$ python -q
>>> import numpy as np
>>> np.set_printoptions(precision=1, suppress=True, linewidth=120, legacy="1.25")
>>> data = np.load("out0.npy")
>>> data
array([[ -4. ,  10. ,  31.1, -13. ,  16.9,  -9.1,   7.9, -27. , -37.9,  -1.8],
       [  6. ,  -6. , -39.3,  11.9, -11.9,  11.9, -12.2,  33.1,  45.1,   6.1],
       [  3.9,   8.1, -16. ,  -2. ,  10.3,   6.2,  -7.9,  11.9,  13.9,   8. ],
       [  6. ,  -6. , -39.2,  12.1, -12. ,  11.8, -12. ,  33. ,  45.1,   5.9],
       [ -2. , -22. ,  -6.9,  16. , -32. ,   0. ,   4.1,   8.9,  17.2,  -9.9],
       [  2. , -14. , -22.9,  13.8, -22.1,   6. ,  -3.9,  21. ,  31. ,  -1.9],
       [  3.8,  -9.9, -31.1,  12.9, -16.9,   9. ,  -8. ,  27. ,  37.9,   2.2]])
>>> data.reshape(2, -1)
array([[ -4. ,  10. ,  31.1, -13. ,  16.9,  -9.1,   7.9, -27. , -37.9,  -1.8,   6. ,  -6. , -39.3,  11.9, -11.9,
         11.9, -12.2,  33.1,  45.1,   6.1,   3.9,   8.1, -16. ,  -2. ,  10.3,   6.2,  -7.9,  11.9,  13.9,   8. ,
          6. ,  -6. , -39.2,  12.1, -12. ],
       [ 11.8, -12. ,  33. ,  45.1,   5.9,  -2. , -22. ,  -6.9,  16. , -32. ,   0. ,   4.1,   8.9,  17.2,  -9.9,
          2. , -14. , -22.9,  13.8, -22.1,   6. ,  -3.9,  21. ,  31. ,  -1.9,   3.8,  -9.9, -31.1,  12.9, -16.9,
          9. ,  -8. ,  27. ,  37.9,   2.2]])
>>> data.ravel(order="F")
array([ -4. ,   6. ,   3.9,   6. ,  -2. ,   2. ,   3.8,  10. ,  -6. ,   8.1,  -6. , -22. , -14. ,  -9.9,  31.1, -39.3,
       -16. , -39.2,  -6.9, -22.9, -31.1, -13. ,  11.9,  -2. ,  12.1,  16. ,  13.8,  12.9,  16.9, -11.9,  10.3, -12. ,
       -32. , -22.1, -16.9,  -9.1,  11.9,   6.2,  11.8,   0. ,   6. ,   9. ,   7.9, -12.2,  -7.9, -12. ,   4.1,  -3.9,
        -8. , -27. ,  33.1,  11.9,  33. ,   8.9,  21. ,  27. , -37.9,  45.1,  13.9,  45.1,  17.2,  31. ,  37.9,  -1.8,
         6.1,   8. ,   5.9,  -9.9,  -1.9,   2.2])
>>> T = data.reshape(7, 2, -1)
>>> np.swapaxes(T, 1, 2)[0]
array([[ -4. ,  -9.1],
       [ 10. ,   7.9],
       [ 31.1, -27. ],
       [-13. , -37.9],
       [ 16.9,  -1.8]])
>>> out = data / np.linalg.norm(data, axis=1)
Traceback (most recent call last):
  File "<python-input-8>", line 1, in <module>
    out = data / np.linalg.norm(data, axis=1)
          ~~~~~^~~~~~~~~~~~~~~~~~~~~~~~~~~~~~
ValueError: operands could not be broadcast together with shapes (7,10) (7,) 
>>> out = data / np.linalg.norm(data, axis=1, keepdims=True)
>>> cov = out @ out.T
>>> round(float(np.degrees(np.arccos(np.clip(cov[1, 0], -1, 1)))), 1)
170.5
>>> (np.abs(cov) > 0.9).astype(int)
array([[1, 1, 0, 1, 0, 1, 1],
       [1, 1, 0, 1, 0, 1, 1],
       [0, 0, 1, 0, 0, 0, 0],
       [1, 1, 0, 1, 0, 1, 1],
       [0, 0, 0, 0, 1, 0, 0],
       [1, 1, 0, 1, 0, 1, 1],
       [1, 1, 0, 1, 0, 1, 1]])
